% python3 -q
>>> import numpy as np
>>> from numpy import linalg as LA
>>> np.set_printoptions(suppress=True, linewidth=160)
>>> mat = np.loadtxt("arr.csv", delimiter=",")
>>> mat.round(2)
array([[0.67, 0.  , 0.  , 0.  , 0.33],
       [0.  , 0.5 , 0.  , 0.  , 0.5 ],
       [0.  , 0.33, 0.33, 0.33, 0.  ],
       [0.  , 0.  , 0.33, 0.33, 0.33],
       [0.  , 0.  , 0.33, 0.33, 0.33]])
>>> # row 4 repeats row 3
>>> [round(float(x), 2) for x in LA.svd(mat, compute_uv=False)[:3]]
[1.04, 0.72, 0.56]
>>> round(float(LA.norm(mat, 2) / LA.norm(mat)), 2)
0.73
>>> np.argsort(-LA.norm(mat, axis=0).round(6), kind="stable")[:3]
array([4, 0, 1])
>>> print(LA.matrix_rank(mat, rtol=0.1))
4
>>> U, s, vt = LA.svd(mat)
>>> np.argmax(s[:-1] / (s[1:] + 1e-6)) + 1
np.int64(4)
>>> out = U[:, :4] @ np.diag(s[:4]) @ vt[:4]
>>> LA.matrix_rank(out)
np.int64(4)
>>> out.round(2) + 0
array([[0.67, 0.  , 0.  , 0.  , 0.33],
       [0.  , 0.5 , 0.  , 0.  , 0.5 ],
       [0.  , 0.33, 0.33, 0.33, 0.  ],
       [0.  , 0.  , 0.33, 0.33, 0.33],
       [0.  , 0.  , 0.33, 0.33, 0.33]])
>>> round(LA.norm(mat, 1), 2), round(LA.norm(mat, np.inf), 2)
(np.float64(1.5), np.float64(1.0))
>>> print(round(LA.norm(mat, 2), 2))
1.04
>>> np.round(LA.norm(mat, "nuc"), 2)
np.float64(2.68)
>>> print(round(LA.norm(mat) ** 2 / LA.norm(mat, 2) ** 2, 2))
1.88
>>> LA.norm(mat, axis=1).argmax()
np.int64(0)
>>> rank = LA.matrix_rank(mat)
>>> print(rank)
4
>>> null = LA.svd(mat)[2][rank:].T
>>> LA.matrix_rank(mat.T @ mat), LA.matrix_rank(mat @ mat.T)
(np.int64(4), np.int64(4))
>>> print(np.round(null @ null.T, 2) + 0)
[[ 0.   0.   0.   0.   0. ]
 [ 0.   0.   0.   0.   0. ]
 [ 0.   0.   0.5 -0.5  0. ]
 [ 0.   0.  -0.5  0.5  0. ]
 [ 0.   0.   0.   0.   0. ]]
>>> np.round(mat @ null, 2) + 0
array([[0.],
       [0.],
       [0.],
       [0.],
       [0.]])
>>> null.shape
(5, 1)
>>> [int(LA.matrix_rank(mat[:i])) for i in range(1, len(mat) + 1)]
[1, 2, 3, 4, 4]
>>> [int(LA.matrix_rank(np.delete(mat, i, axis=0))) for i in range(5)]
[3, 3, 3, 4, 4]
>>> out = mat / np.sqrt((mat ** 2).mean(axis=1, keepdims=True))
>>> print(np.round(LA.norm(out, axis=1), 2))
[2.24 2.24 2.24 2.24 2.24]
>>> np.round(mat - mat.mean(axis=1, keepdims=True), 2)
array([[ 0.47, -0.2 , -0.2 , -0.2 ,  0.13],
       [-0.2 ,  0.3 , -0.2 , -0.2 ,  0.3 ],
       [-0.2 ,  0.13,  0.13,  0.13, -0.2 ],
       [-0.2 , -0.2 ,  0.13,  0.13,  0.13],
       [-0.2 , -0.2 ,  0.13,  0.13,  0.13]])
>>> out[4].round(2)
array([0.  , 0.  , 1.29, 1.29, 1.29])
>>> LA.matrix_rank(mat - mat.mean(axis=1, keepdims=True))
np.int64(3)
>>> arr = np.load("block10.npy")
>>> print(arr)
[[ 1  2  1  2  1 -2 -1 -2 -2 -1]
 [ 0  0 -2  0  1  2  1 -2  0  1]
 [ 1  1  1  2 -2 -1 -1 -1 -1  2]]
>>> W1 = np.array([[1, 3, 4, 5, 1],
...     [1, 4, 3, 0, 2],
...     [0, 3, 1, 4, 1],
...     [4, 2, 4, 0, 4],
...     [1, 5, 3, 2, 2],
...     [4, 0, 4, 4, 0],
...     [0, 3, 4, 0, 3],
...     [3, 5, 3, 0, 4],
...     [3, 5, 4, 4, 3],
...     [3, 3, 4, 0, 4]])
>>> beta = np.array([2, -3, 0, -2, -2])
>>> hid = np.maximum(arr @ W1 + beta, 0)
>>> np.round((hid > 0).mean(axis=0), 2)
array([0.67, 0.  , 0.67, 0.  , 0.33])
>>> (hid > 0).astype(int)
array([[0, 0, 0, 0, 0],
       [1, 0, 1, 0, 0],
       [1, 0, 1, 0, 1]])
>>> W2 = np.array([[-1, -2], [-1, 0], [-1, 0], [-2, 2], [1, -1]])
>>> W1 @ W2
array([[-17,   7],
       [ -6,  -4],
       [-11,   7],
       [ -6, -12],
       [-11,   0],
       [-16,   0],
       [ -4,  -3],
       [ -7, -10],
       [-17,  -1],
       [ -6, -10]])
>>> (hid @ W2).round(6).argmax(axis=1)
array([0, 1, 0])
>>> gram = arr.T @ arr
>>> np.diag(gram)
array([2, 5, 6, 8, 6, 9, 3, 9, 5, 6])
>>> print((arr @ arr.T).shape)
(3, 3)
>>> print(np.round(LA.svd(arr, compute_uv=False) ** 2, 2))
[34.32 14.17 10.51]
>>> print(np.trace(gram), (arr ** 2).sum())
59 59
>>> np.allclose(gram, gram.T)
True
>>> print(np.round(LA.eigvalsh(gram)[::-1], 2) + 0)
[34.32 14.17 10.51  0.    0.    0.    0.    0.    0.    0.  ]
>>> LA.norm(arr, axis=1).argmax()
np.int64(0)
>>> round(LA.norm(arr[1] - arr[0]), 2)
np.float64(6.78)
>>> np.round(LA.norm(arr, 1), 2), round(float(LA.norm(arr, np.inf)), 2)
(np.float64(5.0), 15.0)
>>> np.round(LA.norm(arr, axis=1), 2)
array([5.  , 3.87, 4.36])
>>> np.round(LA.norm(arr[1], 1), 2), round(LA.norm(arr[1], np.inf), 2)
(np.float64(9.0), np.float64(2.0))
>>> print(arr[1] @ arr[0])
-3
>>> x0 = np.array([2, 3, 3, 2, 2, 2, 3, 2, 0, 1])
>>> (arr @ x0).argmax()
np.int64(0)
>>> arr @ np.ones(10)
array([-1.,  1.,  1.])
>>> LA.norm(arr @ x0) <= LA.norm(arr, 2) * LA.norm(x0) + 1e-9
np.True_
>>> u, g = arr[0], arr[2]
>>> u @ u
np.int64(25)
>>> p = (u @ g) / (u @ u) * u
>>> print(round(float(LA.norm(u + g) ** 2 + LA.norm(u - g) ** 2), 2))
88.0
>>> g - p
array([ 0.56,  0.12,  0.56,  1.12, -2.44, -0.12, -0.56, -0.12, -0.12,  2.44])
>>> np.round((g - p) @ u, 2)
np.float64(0.0)
>>> out = np.array([[0, -3, 3, 3, -1, 3, 3],
...     [3, 3, -3, -3, -1, 0, 3],
...     [-3, -2, 0, 1, -2, 1, 1],
...     [-2, 1, -3, 3, -2, 2, 1],
...     [2, 1, 3, -1, 2, 2, 1],
...     [3, -3, 1, 2, -1, 3, -2],
...     [-2, -2, 1, 0, 1, 0, 0]])
>>> data = np.triu(out)
>>> data
array([[ 0, -3,  3,  3, -1,  3,  3],
       [ 0,  3, -3, -3, -1,  0,  3],
       [ 0,  0,  0,  1, -2,  1,  1],
       [ 0,  0,  0,  3, -2,  2,  1],
       [ 0,  0,  0,  0,  2,  2,  1],
       [ 0,  0,  0,  0,  0,  3, -2],
       [ 0,  0,  0,  0,  0,  0,  0]])
>>> np.round(np.trace(LA.pinv(data) @ data), 2)
np.float64(5.0)
>>> np.round(LA.norm(data, axis=0), 2)
array([0.  , 4.24, 4.24, 5.29, 3.74, 5.2 , 5.  ])
>>> np.round(LA.norm(data[1] - data[4]), 2)
np.float64(6.63)
>>> np.round(LA.norm(data[1], 1), 2), round(LA.norm(data[1], np.inf), 2)
(np.float64(13.0), np.float64(3.0))
>>> np.round(LA.norm(data, axis=1), 2)
array([6.78, 6.08, 2.65, 4.24, 3.  , 3.61, 0.  ])
>>> round(LA.norm(data, 2), 2)
np.float64(8.35)
>>> np.round(LA.norm(data, "nuc"), 2)
np.float64(22.75)
>>> data[1] @ data[4]
np.int64(1)
>>> LA.norm(data, axis=1).argmax()
np.int64(0)
>>> J = np.load("mat.npy")
>>> print(J)
[[2 3 3 0 0 1 1 1 1 1 0]
 [3 2 3 3 0 0 1 1 1 1 1]
 [3 3 2 3 3 0 0 1 1 1 1]
 [0 3 3 2 3 3 0 0 1 1 1]
 [0 0 3 3 2 3 3 0 0 1 1]
 [1 0 0 3 3 2 3 3 0 0 1]
 [1 1 0 0 3 3 2 3 3 0 0]
 [1 1 1 0 0 3 3 2 3 3 0]
 [1 1 1 1 0 0 3 3 2 3 3]
 [1 1 1 1 1 0 0 3 3 2 3]
 [0 1 1 1 1 1 0 0 3 3 2]]
>>> np.all(LA.eigvalsh(J) > 0)
np.False_
>>> [round(float(LA.det(J[:i, :i])), 2) + 0 for i in range(1, 12)]
[2.0, -5.0, 8.0, 52.0, 176.0, 363.0, -902.0, 1625.0, 9492.0, 33232.0, 6380.0]
>>> x0 = np.array([0, 2, 1, 2, 0, 1, 1, 0, 1, 2, 2])
>>> J * x0
array([[0, 6, 3, 0, 0, 1, 1, 0, 1, 2, 0],
       [0, 4, 3, 6, 0, 0, 1, 0, 1, 2, 2],
       [0, 6, 2, 6, 0, 0, 0, 0, 1, 2, 2],
       [0, 6, 3, 4, 0, 3, 0, 0, 1, 2, 2],
       [0, 0, 3, 6, 0, 3, 3, 0, 0, 2, 2],
       [0, 0, 0, 6, 0, 2, 3, 0, 0, 0, 2],
       [0, 2, 0, 0, 0, 3, 2, 0, 3, 0, 0],
       [0, 2, 1, 0, 0, 3, 3, 0, 3, 6, 0],
       [0, 2, 1, 2, 0, 0, 3, 0, 2, 6, 6],
       [0, 2, 1, 2, 0, 0, 0, 0, 3, 4, 6],
       [0, 2, 1, 2, 0, 1, 0, 0, 3, 6, 4]])
>>> np.einsum("ij,j->i", J, x0)
array([14, 19, 19, 21, 19, 13, 10, 18, 22, 18, 19])
>>> print(np.sign((J @ x0).round(6)))
[1 1 1 1 1 1 1 1 1 1 1]
>>> print(J @ x0)
[14 19 19 21 19 13 10 18 22 18 19]
>>> print(LA.norm(J @ x0) <= LA.norm(J, 2) * LA.norm(x0) + 1e-9)
True
>>> w, evecs = LA.eigh(J)
>>> np.round(LA.eigvalsh(J + -3 * np.eye(11)), 2)
array([-8.09, -7.64, -5.12, -4.59, -2.95, -2.51, -2.06,  1.33,  3.53,  3.93, 13.16])
>>> np.abs(evecs[:, -1]).round(6).argmax()
np.int64(2)
>>> w.round(2)
array([-5.09, -4.64, -2.12, -1.59,  0.05,  0.49,  0.94,  4.33,  6.53,  6.93, 16.16])
>>> (w > 1e-8).sum(), (w < -1e-8).sum()
(np.int64(7), np.int64(4))
>>> x0 = np.array([-1, -2, 2, 0, 0, 1, 1, 0, 0, -1, 1])
>>> y = J @ x0
>>> beta, lr = np.zeros(11), 1 / LA.norm(J, 2) ** 2
>>> for i in range(150):
...     beta -= lr * J.T @ (J @ beta - y)
...     if i % 50 == 0: print(i, round(LA.norm(J @ beta - y), 2))
... 
0 11.85
50 2.5
100 1.53
>>> beta.round(2)
array([-1.21, -1.51,  1.53,  0.32, -0.22,  1.12,  0.98,  0.07, -0.19, -0.78,  0.86])
>>> feats = np.loadtxt("layer7.csv", delimiter=",")
>>> print(feats)
[[ 5.74  7.17  2.27  5.91  5.69  5.47  2.71]
 [ 1.07  1.05  0.43  1.12  0.75  0.67  0.47]
 [-0.97 -0.97 -0.61 -0.97 -0.96 -0.98 -0.5 ]
 [-1.24 -1.69 -0.41 -0.87 -0.82 -0.85 -0.28]
 [ 8.03 10.75  4.21  8.42  8.84  8.56  4.76]
 [-3.75 -5.08 -2.32 -3.99 -3.96 -3.95 -2.15]
 [-5.53 -6.67 -2.5  -5.03 -4.43 -5.17 -3.02]
 [ 5.98  8.14  3.85  6.12  6.17  6.27  2.79]
 [ 4.38  5.95  2.27  5.06  4.67  4.25  2.26]
 [ 0.09  0.41  0.3   0.04 -0.13  0.07 -0.33]
 [ 6.35  7.63  2.74  5.93  6.5   6.39  2.76]]
>>> Q, evecs = LA.qr(feats[:, :3])[0], LA.qr(feats[:, 3:])[0]
>>> s = LA.svd(Q.T @ evecs, compute_uv=False)
>>> s.round(2)
array([1.  , 0.53, 0.11])
>>> np.round(np.degrees(np.arccos(s.clip(0, 1))), 2)
array([ 1.16, 58.14, 83.92])
>>> (s > 0.9).sum()
np.int64(1)
>>> U, s, vt = LA.svd(feats)
>>> s.round(2)
array([38.86,  1.21,  1.13,  0.97,  0.84,  0.48,  0.18])
>>> out = U[:, :1] @ np.diag(s[:1]) @ vt[:1]
>>> LA.matrix_rank(out)
np.int64(1)
>>> round(LA.norm(feats - out, 2), 2), np.round(s[1], 2)
(np.float64(1.21), np.float64(1.21))
>>> LA.matrix_rank(feats, rtol=0.05)
np.int64(1)
>>> u = np.array([2, 2, 2])
>>> np.round(np.cross(feats[6, :3], feats[8, :3]), 2)
array([-0.27,  1.6 , -3.69])
>>> m1 = np.array([[7.0, 0.0, -5.0, 5.0],
...     [16.0, -1.0, -13.0, 13.0],
...     [1.0, 7.0, -6.0, -2.0],
...     [1.0, 7.0, -8.0, 0.0]])
>>> out = m1 / np.sqrt((m1 ** 2).mean(axis=1, keepdims=True))
>>> LA.matrix_rank(m1 - m1.mean(axis=1, keepdims=True))
np.int64(3)
>>> LA.matrix_rank(out) == LA.matrix_rank(m1)
np.True_
>>> np.round(LA.norm(out, axis=1), 2)
array([2., 2., 2., 2.])
>>> m1 - m1.mean(axis=1, keepdims=True)
array([[  5.25,  -1.75,  -6.75,   3.25],
       [ 12.25,  -4.75, -16.75,   9.25],
       [  1.  ,   7.  ,  -6.  ,  -2.  ],
       [  1.  ,   7.  ,  -8.  ,   0.  ]])
>>> u, g = m1[2], m1[1]
>>> u @ g
np.float64(61.0)
>>> p = (u @ g) / (u @ u) * u
>>> np.round((g - p) @ u, 2)
np.float64(0.0)
>>> np.round(g - p, 2)
array([15.32, -5.74, -8.93, 14.36])
>>> u = np.array([3, 1, -1])
>>> np.array([np.convolve(row, u, "same") for row in m1])
array([[  7., -22.,  10.,  10.],
       [ 13., -56.,  27.,  26.],
       [ 22., -12., -19.,   4.],
       [ 22., -18., -15.,   8.]])
>>> np.correlate(m1[2], m1[3], "full")
array([  0.,  -8., -49.,  98., -19., -20.,  -2.])
>>> np.cross(m1[2, :3], m1[3, :3])
array([-14.,   2.,   0.])
>>> P = np.triu(np.array([[-2, 0, 3, 5], [-1, 7, -8, -1], [2, 9, 2, -7], [3, -6, -7, 4]]), 1) + np.eye(4)
>>> out = P @ m1 @ LA.inv(P)
>>> LA.matrix_rank(out)
np.int64(4)
>>> A = np.load("test16.npy")
>>> print(A)
[[ 44 -15 -20  -8  19  -1  -7]
 [-15  20  12   4 -16   1   9]
 [-20  12  49   0  -6  10   6]
 [ -8   4   0  29 -16   4   0]
 [ 19 -16  -6 -16  45   5  -7]
 [ -1   1  10   4   5  25  13]
 [ -7   9   6   0  -7  13  24]]
>>> w, evecs = LA.eigh(A)
>>> np.round(LA.svd(A, compute_uv=False), 2)
array([92.65, 50.64, 33.16, 24.39, 20.37,  9.13,  5.66])
>>> np.abs(evecs[:, -1]).round(6).argmax()
np.int64(0)
>>> print((w > 1e-8).sum(), (w < -1e-8).sum())
7 0
>>> np.round(np.abs(evecs[:, -1]), 2)
array([0.56, 0.34, 0.47, 0.22, 0.49, 0.1 , 0.21])
>>> w.round(2)
array([ 5.66,  9.13, 20.37, 24.39, 33.16, 50.64, 92.65])
>>> print(np.round(LA.eigvalsh(A + -1 * np.eye(7)), 2))
[ 4.66  8.13 19.37 23.39 32.16 49.64 91.65]
>>> out = A / np.sqrt((A ** 2).mean(axis=1, keepdims=True))
>>> LA.matrix_rank(out) == LA.matrix_rank(A)
np.True_
>>> x0 = np.array([-2, 0, 1, 0, -1, 1, -1])
>>> y = A @ x0
>>> beta, lr = np.zeros(7), 1 / LA.norm(A, 2) ** 2
>>> for i in range(50):
...     beta -= lr * A.T @ (A @ beta - y)
...     if i % 10 == 0: print(i, round(LA.norm(A @ beta - y), 2))
... 
0 32.97
10 16.4
20 11.85
30 9.92
40 8.86
>>> beta.round(2)
array([-1.84,  0.14,  1.19,  0.46, -0.59,  0.24, -0.36])
>>> round(LA.cond(A), 2)
np.float64(16.37)
>>> M = np.loadtxt("a.csv", delimiter=",")
>>> print(M)
[[ -3.  -4.  -3.   4.  -5.  -2.   3.  -7.]
 [ -4.  -3.   6.  -3.  -2.  -1.  12.  -5.]
 [  5.  -1.  15.  -4.   0.  -6.   7. -12.]
 [ 13. -10.  11.  -1.   7.  -6.  13. -11.]
 [  9. -13.  12.  -6.  -2. -10.   7.  -7.]
 [  4. -11.   3.   1.   2. -17.  10.  -2.]
 [  1.  -4.   9.  -6.   1. -14.  18.  -9.]
 [ -3.   5.  15.   0.   8. -21.  17.  -7.]
 [ -8.   0.   8.   7.   1. -19.  16.  -4.]
 [-13.   2.   3.  -2.   6. -20.  13.  -6.]
 [-20.  11.   5.   7.   2. -15.  16.  -9.]
 [-12.  19.   0.   3.   6. -19.   8.  -1.]
 [-14.  25.   1.   4.   9. -18.   3.  -3.]
 [-14.  27.   2.  13.  16. -17.   7.   2.]
 [-23.  31.   4.   6.  19. -14.  -2.   9.]
 [-17.  26.   2.  15.  16. -19.  -2.  12.]
 [-15.  30.  -5.  11.   9. -25.   7.  14.]
 [-15.  35.   0.   9.  13. -25.   0.  19.]
 [-19.  32.  -5.   7.  15. -30.   2.  12.]
 [-11.  36.  -9.   9.   8. -28.  10.   6.]
 [ -3.  40. -17.   1.   9. -26.  10.  -2.]
 [ -6.  32. -22.  -1.   6. -35.   2.   3.]
 [ -4.  25. -24. -10.   3. -42.  -2.  -1.]
 [  1.  28. -27. -18.   2. -38.   1. -10.]
 [  1.  29. -36. -23.   1. -36.   2. -13.]
 [ -8.  34. -33. -29.  -4. -27.  -5.  -9.]
 [-13.  38. -40. -29.  -4. -18.   0.   0.]
 [-11.  39. -35. -38. -13. -21.  -4.   5.]
 [ -7.  40. -27. -45. -15. -24. -11.  -3.]
 [ -4.  40. -25. -48. -12. -20. -20. -11.]
 [  4.  42. -17. -52. -14. -18. -14. -18.]
 [  7.  44. -12. -45.  -8.  -9.  -9. -18.]
 [  4.  52.  -8. -52. -15. -14. -11. -24.]
 [  0.  49.  -9. -47. -14. -21. -19. -15.]
 [ -1.  58.  -9. -56. -14. -28. -19. -12.]
 [  3.  51. -17. -53.  -8. -28. -20. -18.]
 [ -6.  51.  -9. -61.  -8. -36. -21. -22.]
 [ -3.  60.  -1. -67. -14. -35. -18. -23.]
 [ -5.  54.   6. -72. -21. -28. -24. -19.]]
>>> x0 = np.array([6, 8, 5, 9, 4, 7, 0, 6])
>>> y = M @ x0
>>> y
array([-105.,  -90.,  -53.,  -36., -164., -163., -183.,  -60.,  -98., -217.,  -95.,   -8.,   49.,  216.,  216.,  254.,  169.,  262.,  102.,  130.,   68.,
       -102., -322., -385., -475., -461., -377., -440., -508., -515., -483., -274., -370., -369., -415., -472., -638., -585., -610.])
>>> rng = np.random.default_rng(2759)
>>> y = y + 0.3 * rng.normal(size=39)
>>> print(y.round(2))
[-105.2   -89.97  -53.11  -36.63 -163.79 -163.23 -182.42  -59.78  -97.63 -217.21  -95.31   -8.46   49.1   215.78  215.6   254.44  169.2   262.11  102.19
  129.76   67.91 -101.77 -321.53 -385.34 -474.91 -460.51 -376.61 -439.76 -508.49 -515.29 -482.59 -273.71 -369.9  -369.45 -415.09 -471.8  -637.89 -585.13
 -610.14]
>>> beta, *_ = LA.lstsq(M, y)
>>> beta.round()
array([6., 8., 5., 9., 4., 7., 0., 6.])
>>> round(LA.norm(y - M @ beta), 2)
np.float64(1.85)
>>> print([round(float(LA.norm(LA.solve(M.T @ M + lam * np.eye(8), M.T @ y))), 2) for lam in (0, 1, 10, 100)])
[17.52, 17.51, 17.42, 16.65]
